% ipython --no-banner

In [1]: import numpy as np

In [2]: np.set_printoptions(precision=2, suppress=True, linewidth=100, legacy="1.25")

In [3]: def rnd(a):
   ...:     return np.round(a, 2) + 0
   ...: 

In [4]: W0 = np.loadtxt("case11.csv", delimiter=",")

In [5]: print(W0)
[[-2.  0.  0.  1.]
 [ 0. -2.  0.  2.]
 [-4.  1.  1.  0.]
 [ 2. -2.  0.  1.]]

In [6]: x0 = np.array([0, 2, 2, 1])

In [7]: print(W0 @ x0)
[ 1. -2.  4. -3.]

In [8]: print(W0 @ (2 * x0))
[ 2. -4.  8. -6.]

In [9]: print(W0 @ np.eye(4)[1])
[ 0. -2.  1. -2.]

In [10]: print(np.linalg.norm(W0 @ x0) <= np.linalg.norm(W0, 2) * np.linalg.norm(x0) + 1e-9)
True

In [11]: rk = np.linalg.matrix_rank(W0)

In [12]: print(rk)
3

In [13]: ns = np.linalg.svd(W0)[2][rk:].T

In [14]: print(rnd(ns[:, 0] / ns[np.abs(ns[:, 0]).round(6).argmax(), 0]))
[0.5 1.  1.  1. ]

In [15]: print([int(np.linalg.matrix_rank(np.delete(W0, i, axis=0))) for i in range(4)])
[3, 3, 2, 3]

In [16]: print(rnd(ns @ ns.T))
[[0.08 0.15 0.15 0.15]
 [0.15 0.31 0.31 0.31]
 [0.15 0.31 0.31 0.31]
 [0.15 0.31 0.31 0.31]]

In [17]: print(rnd(W0 @ ns))
[[0.]
 [0.]
 [0.]
 [0.]]

In [18]: arr = np.loadtxt("mat.csv", delimiter=",")

In [19]: print(arr)
[[ 2.  2.  0.]
 [ 3.  4.  2.]
 [ 3.  4.  3.]
 [ 6.  4.  6.]
 [ 7.  7.  9.]
 [10.  8. 12.]
 [13. 11. 15.]
 [16. 14. 15.]
 [19. 16. 18.]
 [20. 19. 21.]
 [21. 21. 24.]
 [21. 23. 26.]
 [22. 23. 29.]
 [22. 25. 31.]
 [23. 25. 32.]
 [25. 28. 32.]
 [25. 31. 34.]
 [28. 34. 37.]
 [29. 37. 40.]
 [30. 39. 43.]
 [33. 41. 45.]
 [33. 42. 47.]
 [33. 42. 47.]]

In [20]: # row 22 repeats row 21

In [21]: Xc = arr - arr.mean(axis=0)

In [22]: evecs = np.linalg.svd(Xc)[2][:1]

In [23]: other = Xc - Xc @ evecs.T @ evecs

In [24]: print(np.linalg.norm(other, axis=1).round(6).argmax())
8

In [25]: other = np.c_[arr[:, :2] @ np.array([[2, -1], [-5, -2]]), np.array([-2, 2, -1, -2, -3, 0, -3, -1, 0, -1, 2, 3, -2, 1, -2, 3, -3, 2, 0, 3, 3, 3, -1])]

In [26]: print(other)
[[  -6.   -6.   -2.]
 [ -14.  -11.    2.]
 [ -14.  -11.   -1.]
 [  -8.  -14.   -2.]
 [ -21.  -21.   -3.]
 [ -20.  -26.    0.]
 [ -29.  -35.   -3.]
 [ -38.  -44.   -1.]
 [ -42.  -51.    0.]
 [ -55.  -58.   -1.]
 [ -63.  -63.    2.]
 [ -73.  -67.    3.]
 [ -71.  -68.   -2.]
 [ -81.  -72.    1.]
 [ -79.  -73.   -2.]
 [ -90.  -81.    3.]
 [-105.  -87.   -3.]
 [-114.  -96.    2.]
 [-127. -103.    0.]
 [-135. -108.    3.]
 [-139. -115.    3.]
 [-144. -117.    3.]
 [-144. -117.   -1.]]

In [27]: print(rnd(np.linalg.norm(other - arr @ np.linalg.lstsq(arr, other)[0], axis=0)))
[0.   0.   9.15]

In [28]: print(np.linalg.matrix_rank(other))
3

In [29]: print(np.linalg.matrix_rank(np.c_[arr, other]))
4

In [30]: print(rnd(np.linalg.norm(np.linalg.qr(arr)[0].T @ other, axis=0) ** 2 / ((other ** 2).sum(axis=0) + 1e-12)))
[1.  1.  0.2]

In [31]: cent = arr[[14, 3]].astype(float)

In [32]: for _ in range(5):
    ...:     z = np.linalg.norm(arr[:, None] - cent, axis=-1).argmin(axis=1)
    ...:     cent = np.array([arr[z == j].mean(axis=0) for j in range(2)])
    ...: 

In [33]: print(z)
[1 1 1 1 1 1 1 1 1 0 0 0 0 0 0 0 0 0 0 0 0 0 0]

In [34]: print(np.abs(cent[1] - cent[0]).argmax())
2

In [35]: print(np.bincount(z))
[14  9]

In [36]: z = arr[:, 1] > np.median(arr[:, 1])

In [37]: f = arr[z].mean(axis=0) - arr[~z].mean(axis=0)

In [38]: print(z.astype(int))
[0 0 0 0 0 0 0 0 0 0 0 0 0 1 1 1 1 1 1 1 1 1 1]

In [39]: print(rnd((((arr - arr.mean(axis=0)) @ f > 0) == z).mean()))
0.91

In [40]: U, sig, vt = np.linalg.svd(W0)

In [41]: print(rnd(sig))
[5.32 3.34 0.7  0.  ]

In [42]: other = U[:, :3] @ np.diag(sig[:3]) @ vt[:3]

In [43]: print(rnd(np.abs(W0 - other).max()))
0.0

In [44]: print(np.linalg.matrix_rank(other))
3

In [45]: print(np.linalg.matrix_rank(W0, rtol=0.05))
3

In [46]: print(rnd(np.linalg.norm(W0 - other, 2)), rnd(sig[3]))
0.0 0.0

In [47]: mat = np.load("data.npy")

In [48]: print(mat)
[[ 0  0  6 -4]
 [ 0  0  1  3]
 [-6 -1  0 -3]
 [ 4 -3  3  0]]

In [49]: q, r_ = np.linalg.qr(mat)

In [50]: print(np.trace(q @ q.T))
4.0

In [51]: print(np.allclose(r_.T @ r_, mat.T @ mat))
True

In [52]: print(rnd(q.T @ q))
[[1. 0. 0. 0.]
 [0. 1. 0. 0.]
 [0. 0. 1. 0.]
 [0. 0. 0. 1.]]

In [53]: x0 = np.array([1, 2, -4, 3])

In [54]: target = mat @ x0

In [55]: beta, lr = np.zeros(4), 1 / np.linalg.norm(mat, 2) ** 2

In [56]: for i in range(6):
    ...:     beta -= lr * mat.T @ (mat @ beta - target)
    ...:     if i % 2 == 0: print(i, round(np.linalg.norm(mat @ beta - target), 2))
    ...: 
0 3.17
2 2.45
4 1.9

In [57]: print(rnd(beta))
[ 0.86  1.44 -4.    3.17]

In [58]: rng = np.random.default_rng(65043)

In [59]: z = rng.permutation(4)

In [60]: print(z)
[1 2 3 0]

In [61]: other = mat[z][:, z]

In [62]: print(np.trace(other))
0

In [63]: print(other)
[[ 0  1  3  0]
 [-1  0 -3 -6]
 [-3  3  0  4]
 [ 0  6 -4  0]]

In [64]: print(np.diag(other))
[0 0 0 0]

In [65]: print(rnd(np.linalg.det(other)), rnd(np.linalg.det(mat[z])))
484.0 -484.0

In [66]: print(rnd(np.abs(np.linalg.eigvals(mat)).max()))
7.96

In [67]: print(rnd(np.sort(np.abs(np.linalg.eigvals(mat)))))
[2.76 2.76 7.96 7.96]

In [68]: print(mat @ mat)
[[-52   6 -12 -18]
 [  6 -10   9  -3]
 [-12   9 -46  21]
 [-18  -3  21 -34]]

In [69]: f = np.array([0, 1])

In [70]: print(np.polyval(f, mat[3]))
[1 1 1 1]

In [71]: print(np.convolve(mat[3], f))
[ 0  4 -3  3  0]

In [72]: data = np.load("m.npy")

In [73]: print(data)
[[-0.6  0.2 -0.1]
 [ 1.5 -0.8  1.1]
 [ 6.  -0.4  0.3]]

In [74]: U, sig, vt = np.linalg.svd(data)

In [75]: print(np.argmax(sig[:-1] / (sig[1:] + 1e-6)) + 1)
2

In [76]: print(rnd(sig))
[6.27 1.2  0.09]

In [77]: other = U[:, :2] @ np.diag(sig[:2]) @ vt[:2]

In [78]: print(rnd(np.linalg.norm(data - other, 2)), rnd(sig[2]))
0.09 0.09

In [79]: print(np.linalg.matrix_rank(other))
2

In [80]: print(np.linalg.matrix_rank(data, rtol=0.05))
2

In [81]: print(rnd(np.linalg.norm(data - other) / np.linalg.norm(data)))
0.01

In [82]: U, sig, vt = np.linalg.svd(W0)

In [83]: evecs = vt[:(sig > 1e-8).sum()]

In [84]: x0 = W0[2] + -1 * W0[1] + rng.integers(2) * np.eye(4)[0]

In [85]: print(x0)
[-3.  3.  1. -2.]

In [86]: print(rnd(np.diag(evecs.T @ evecs)))
[0.92 0.69 0.69 0.69]

In [87]: print(rnd(np.linalg.norm(x0 - evecs.T @ evecs @ x0)))
0.28

In [88]: C2 = data.T @ data

In [89]: print(rnd(np.diag(C2)))
[38.61  0.84  1.31]

In [90]: print(np.linalg.matrix_rank(C2))
3

In [91]: print((data @ data.T).shape)
(3, 3)

In [92]: print(rnd(C2))
[[38.61 -3.72  3.51]
 [-3.72  0.84 -1.02]
 [ 3.51 -1.02  1.31]]

In [93]: print(rnd(np.trace(C2)), (data ** 2).sum())
40.76 40.76

In [94]: Xc = (arr - arr.mean(axis=0)) / arr.std(axis=0)

In [95]: print(np.argwhere(np.abs(Xc) > 2))
[]

In [96]: beta = np.linalg.lstsq(np.delete(Xc, 2, axis=1), Xc[:, 2])[0]

In [97]: print(rnd(1 - np.var(Xc[:, 2] - np.delete(Xc, 2, axis=1) @ beta)))
0.99

In [98]: z = rng.permutation(3)

In [99]: print(z)
[0 1 2]

In [100]: other = data[z][:, z]

In [101]: print(rnd(np.linalg.det(other)), rnd(np.linalg.det(data[z])))
0.69 0.69

In [102]: print(np.diag(other))
[-0.6 -0.8  0.3]

In [103]: print(np.allclose(other, data))
True

In [104]: print(rnd(np.sort(np.abs(np.linalg.eigvals(other)))))
[0.46 1.23 1.23]

In [105]: M = np.loadtxt("arr.csv", delimiter=",")

In [106]: print(rnd(M))
[[ 2.39  3.46 -2.71]
 [ 2.4  -4.39 -0.01]
 [ 2.21  3.62 -2.65]
 [ 3.92  1.14 -2.89]
 [-2.61  4.26  0.19]
 [ 0.57 -4.8   1.29]
 [ 3.36 -3.6  -0.89]
 [ 3.32 -3.64 -0.86]
 [-2.33  4.42 -0.04]
 [ 1.54 -4.71  0.64]
 [-3.78  2.96  1.39]
 [ 1.02  4.39 -2.16]
 [ 1.02  4.39 -2.16]
 [-2.2  -3.63  2.65]
 [-3.25  3.72  0.79]
 [-3.81  2.9   1.42]
 [-2.76  4.15  0.33]
 [-0.41  4.79 -1.38]]

In [107]: # null space of dimension 1

In [108]: Xc = M - M.mean(axis=0)

In [109]: evecs = np.linalg.svd(Xc)[2][:2]

In [110]: other = Xc - Xc @ evecs.T @ evecs

In [111]: print(rnd(np.cov(Xc @ evecs.T, rowvar=False)))
[[17.21  0.  ]
 [ 0.    7.86]]

In [112]: print(np.linalg.norm(other, axis=1).round(6).argmax())
0

In [113]: print(rnd(M @ np.linalg.pinv(M) @ M))
[[ 2.39  3.46 -2.71]
 [ 2.4  -4.39 -0.01]
 [ 2.21  3.62 -2.65]
 [ 3.92  1.14 -2.89]
 [-2.61  4.26  0.19]
 [ 0.57 -4.8   1.29]
 [ 3.36 -3.6  -0.89]
 [ 3.32 -3.64 -0.86]
 [-2.33  4.42 -0.04]
 [ 1.54 -4.71  0.64]
 [-3.78  2.96  1.39]
 [ 1.02  4.39 -2.16]
 [ 1.02  4.39 -2.16]
 [-2.2  -3.63  2.65]
 [-3.25  3.72  0.79]
 [-3.81  2.9   1.42]
 [-2.76  4.15  0.33]
 [-0.41  4.79 -1.38]]

In [114]: print(rnd(np.trace(np.linalg.pinv(M) @ M)))
2.0

In [115]: print(np.allclose(M[:-1].T @ np.linalg.lstsq(M[:-1].T, M[-1])[0], M[-1]))
True

In [116]: np.linalg.inv(M)
LinAlgError: Last 2 dimensions of the array must be square


In [117]: print(np.unique(M.round(6), axis=0).shape)
(18, 3)

In [118]: print(np.linalg.lstsq(M[:-1].T, M[-1])[2])
2

In [119]: z = M[:, 2] > np.median(M[:, 2])

In [120]: f = M[z].mean(axis=0) - M[~z].mean(axis=0)

In [121]: print(np.argsort(-np.abs(f).round(6), kind="stable"))
[0 2 1]

In [122]: print(rnd((((M - M.mean(axis=0)) @ f > 0) == z).mean()))
0.94

In [123]: print(z.astype(int))
[0 1 0 0 1 1 0 0 0 1 1 0 0 1 1 1 1 0]

In [124]: E = np.load("x.npy")

In [125]: print(E)
[[-3  0  0  0]
 [ 3 -1  0  0]
 [ 1 -3  1  0]
 [ 0 -2 -3  3]]

In [126]: # triangular: eigenvalues sit on the diagonal

In [127]: print(rnd(np.abs(np.linalg.svd(E)[2][-1])))
[0.03 0.21 0.62 0.76]

In [128]: print(rnd(np.linalg.norm(E, 2) / np.linalg.norm(E)))
0.69

In [129]: print(np.argsort(-np.linalg.norm(E, axis=0).round(6), kind="stable")[:3])
[0 1 2]
